% ipython --no-banner

In [1]: import numpy as np

In [2]: from numpy import linalg as LA

In [3]: np.set_printoptions(suppress=True, linewidth=140)

In [4]: rd = lambda a: np.round(a, 2) + 0

In [5]: arr = np.loadtxt("block2.csv", delimiter=",")

In [6]: arr
Out[6]: 
array([[ 1.,  3., -3.],
       [ 0.,  1.,  0.],
       [-3., -3.,  3.]])

In [7]: np.allclose(arr @ arr.T, arr.T @ arr)
Out[7]: False

In [8]: rd(np.sort(np.abs(LA.eigvals(arr))))
Out[8]: array([1.  , 1.16, 5.16])

In [9]: rd(LA.det(arr))
Out[9]: np.float64(-6.0)

In [10]: rd(LA.matrix_power(arr, 4))
Out[10]: 
array([[ 244.,  417., -336.],
       [   0.,    1.,    0.],
       [-336., -579.,  468.]])

In [11]: print(arr @ arr)
[[ 10.  15. -12.]
 [  0.   1.   0.]
 [-12. -21.  18.]]

In [12]: O, r_ = LA.qr(arr)

In [13]: rd(np.abs(np.diag(r_)))
Out[13]: array([3.16, 2.14, 0.88])

In [14]: rd(O.T @ O)
Out[14]: 
array([[1., 0., 0.],
       [0., 1., 0.],
       [0., 0., 1.]])

In [15]: Y = arr[0, 0] * arr[1:] - np.outer(arr[1:, 0], arr[0])

In [16]: Y
Out[16]: 
array([[ 0.,  1.,  0.],
       [ 0.,  6., -6.]])

In [17]: arr[:, 0] / arr[0, 0]
Out[17]: array([ 1.,  0., -3.])

In [18]: print(np.flatnonzero(~Y.round(6).any(axis=1)))
[]

In [19]: print(LA.matrix_rank(Y), LA.matrix_rank(arr))
2 3

In [20]: f = np.array([2, 4, -2])

In [21]: Y = arr + np.outer(f, np.eye(3)[0])

In [22]: LA.matrix_rank(Y - arr)
Out[22]: np.int64(1)

In [23]: x = np.array([2, -5, -5])

In [24]: h1 = np.maximum(arr @ x, 0)

In [25]: np.flatnonzero(h1 > 1e-9)
Out[25]: array([0])

In [26]: print(arr * (h1 > 1e-9)[:, None])
[[ 1.  3. -3.]
 [ 0.  0.  0.]
 [-0. -0.  0.]]

In [27]: J = np.load("out0.npy")

In [28]: print(J)
[[ 5 -3 -4]
 [-3 10  6]
 [-4  6  8]]

In [29]: evals, vecs = LA.eigh(J)

In [30]: rd(vecs.T @ J @ vecs)
Out[30]: 
array([[ 1.93,  0.  ,  0.  ],
       [ 0.  ,  4.  ,  0.  ],
       [ 0.  ,  0.  , 17.07]])

In [31]: rd(np.abs(vecs[:, -1]))
Out[31]: array([0.38, 0.69, 0.62])

In [32]: rd(LA.eigvalsh(J + -1 * np.eye(3)))
Out[32]: array([ 0.93,  3.  , 16.07])

In [33]: rd(evals.sum()), np.trace(J)
Out[33]: (np.float64(23.0), np.int64(23))

In [34]: evals, vecs = LA.eig(J)

In [35]: rd(np.sort(LA.eigvals(LA.inv(J))))
Out[35]: array([0.06, 0.25, 0.52])

In [36]: rd(np.sort(LA.eigvals(J @ J)))
Out[36]: array([  3.74,  16.  , 291.26])

In [37]: J.shape
Out[37]: (3, 3)

In [38]: rd(LA.norm(J))
Out[38]: np.float64(17.64)

In [39]: J.sum(axis=0)
Out[39]: array([-2, 13, 10])

In [40]: print(np.abs(J).max())
10

In [41]: np.count_nonzero(J)
Out[41]: np.int64(9)

In [42]: LA.matrix_rank(J)
Out[42]: np.int64(3)

In [43]: rd(LA.svd(J, compute_uv=False))
Out[43]: array([17.07,  4.  ,  1.93])

In [44]: np.diff(J, axis=0)
Out[44]: 
array([[-8, 13, 10],
       [-1, -4,  2]])

In [45]: evals, vecs = LA.eigh(J)

In [46]: x = np.array([1, 2, 2])

In [47]: np.abs(J).sum(axis=1).max(), rd(np.abs(evals).max())
Out[47]: (np.int64(19), np.float64(17.07))

In [48]: x @ J @ x
Out[48]: np.int64(97)

In [49]: rd(vecs * np.abs(evals) @ vecs.T)
Out[49]: 
array([[ 5., -3., -4.],
       [-3., 10.,  6.],
       [-4.,  6.,  8.]])

In [50]: rng = np.random.default_rng(8089)

In [51]: z = rng.permutation(3)

In [52]: z
Out[52]: array([0, 2, 1])

In [53]: Y = J[z][:, z]

In [54]: rd(np.sort(np.abs(LA.eigvals(Y))))
Out[54]: array([ 1.93,  4.  , 17.07])

In [55]: print(np.allclose(Y, J))
False

In [56]: np.trace(Y)
Out[56]: np.int64(23)

In [57]: M = np.load("a.npy")

In [58]: M
Out[58]: 
array([[ 0., -1., -2.],
       [-1.,  0.,  0.],
       [-2.,  0.,  0.]])

In [59]: Uu, sig, Vt = LA.svd(M)

In [60]: vecs = Vt[:(sig > 1e-8).sum()]

In [61]: x = M[2] + 5 * M[0] + rng.integers(2) * np.eye(3)[0]

In [62]: x
Out[62]: array([ -1.,  -5., -10.])

In [63]: np.allclose(vecs.T @ vecs @ x, x)
Out[63]: True

In [64]: rd(vecs.T @ vecs)
Out[64]: 
array([[1. , 0. , 0. ],
       [0. , 0.2, 0.4],
       [0. , 0.4, 0.8]])

In [65]: ang = np.radians(15)

In [66]: r_ = np.eye(3)

In [67]: r_[0, 0] = r_[1, 1] = np.cos(ang)

In [68]: r_[0, 1], r_[1, 0] = -np.sin(ang), np.sin(ang)

In [69]: rd(r_)
Out[69]: 
array([[ 0.97, -0.26,  0.  ],
       [ 0.26,  0.97,  0.  ],
       [ 0.  ,  0.  ,  1.  ]])

In [70]: Y = M @ r_.T

In [71]: np.allclose(M @ M.T, Y @ Y.T)
Out[71]: True

In [72]: rd(Y)
Out[72]: 
array([[ 0.26, -0.97, -2.  ],
       [-0.97, -0.26,  0.  ],
       [-1.93, -0.52,  0.  ]])

In [73]: rd(LA.svd(M, compute_uv=False)), rd(LA.svd(Y, compute_uv=False))
Out[73]: (array([2.24, 2.24, 0.  ]), array([2.24, 2.24, 0.  ]))

In [74]: rd(LA.det(r_)), rd(np.trace(r_))
Out[74]: (np.float64(1.0), np.float64(2.93))

In [75]: np.allclose(LA.norm(M, axis=1), LA.norm(Y, axis=1))
Out[75]: True
